>>> import numpy as np
>>> np.set_printoptions(precision=3, suppress=True, linewidth=200)
>>> A = np.load("dump.npy")
>>> A
array([[ 0.7, -0.9, -2.1,  0.5, -0.6, -0.6,  1. ,  0.6],
       [-0.9,  2. , -0.4,  0.7,  0.6,  1.4, -2.3,  0.3],
       [ 0.1, -0.3,  0.3,  1.6,  1.2, -0.4,  1. ,  1.2]])
>>> other = np.array([[1, 2, 3],
...     [2, 3, 1],
...     [2, 2, 2],
...     [1, 1, 2],
...     [1, 3, 3],
...     [1, 1, 0],
...     [1, 0, 1],
...     [3, 2, 0]])
>>> np.einsum("ij->j", A)
array([-0.1,  0.8, -2.2,  2.8,  1.2,  0.4, -0.3,  2.1])
>>> np.einsum("ik,kj->ij", A, other)
array([[-3.2, -6.2, -2.8],
       [ 3.6,  7.9, -0.6],
       [ 7.1,  7.1,  8.4]])
>>> A @ other
array([[-3.2, -6.2, -2.8],
       [ 3.6,  7.9, -0.6],
       [ 7.1,  7.1,  8.4]])
>>> np.linalg.matrix_rank(A @ other)
np.int64(3)
>>> other.T @ A.T
array([[-3.2,  3.6,  7.1],
       [-6.2,  7.9,  7.1],
       [-2.8, -0.6,  8.4]])
>>> np.einsum("ik,kj->ji", A, other)
array([[-3.2,  3.6,  7.1],
       [-6.2,  7.9,  7.1],
       [-2.8, -0.6,  8.4]])
>>> np.einsum("ij,ij->i", A, A)
array([ 8.04, 13.16,  6.79])
>>> theta = np.radians(30)
>>> Rm = np.eye(8)
>>> Rm[4, 4] = Rm[2, 2] = np.cos(theta)
>>> Rm[4, 2], Rm[2, 4] = -np.sin(theta), np.sin(theta)
>>> Rm
array([[ 1.   ,  0.   ,  0.   ,  0.   ,  0.   ,  0.   ,  0.   ,  0.   ],
       [ 0.   ,  1.   ,  0.   ,  0.   ,  0.   ,  0.   ,  0.   ,  0.   ],
       [ 0.   ,  0.   ,  0.866,  0.   ,  0.5  ,  0.   ,  0.   ,  0.   ],
       [ 0.   ,  0.   ,  0.   ,  1.   ,  0.   ,  0.   ,  0.   ,  0.   ],
       [ 0.   ,  0.   , -0.5  ,  0.   ,  0.866,  0.   ,  0.   ,  0.   ],
       [ 0.   ,  0.   ,  0.   ,  0.   ,  0.   ,  1.   ,  0.   ,  0.   ],
       [ 0.   ,  0.   ,  0.   ,  0.   ,  0.   ,  0.   ,  1.   ,  0.   ],
       [ 0.   ,  0.   ,  0.   ,  0.   ,  0.   ,  0.   ,  0.   ,  1.   ]])
>>> other = A @ Rm.T
>>> np.linalg.svd(A, compute_uv=False), np.linalg.svd(other, compute_uv=False)
(array([4.04 , 2.592, 2.226]), array([4.04 , 2.592, 2.226]))
>>> round(np.linalg.det(Rm), 3), round(np.trace(Rm), 3)
(np.float64(1.0), np.float64(7.732))
>>> np.allclose(A @ A.T, other @ other.T)
True
>>> other
array([[ 0.7  , -0.9  , -2.119,  0.5  ,  0.53 , -0.6  ,  1.   ,  0.6  ],
       [-0.9  ,  2.   , -0.046,  0.7  ,  0.72 ,  1.4  , -2.3  ,  0.3  ],
       [ 0.1  , -0.3  ,  0.86 ,  1.6  ,  0.889, -0.4  ,  1.   ,  1.2  ]])
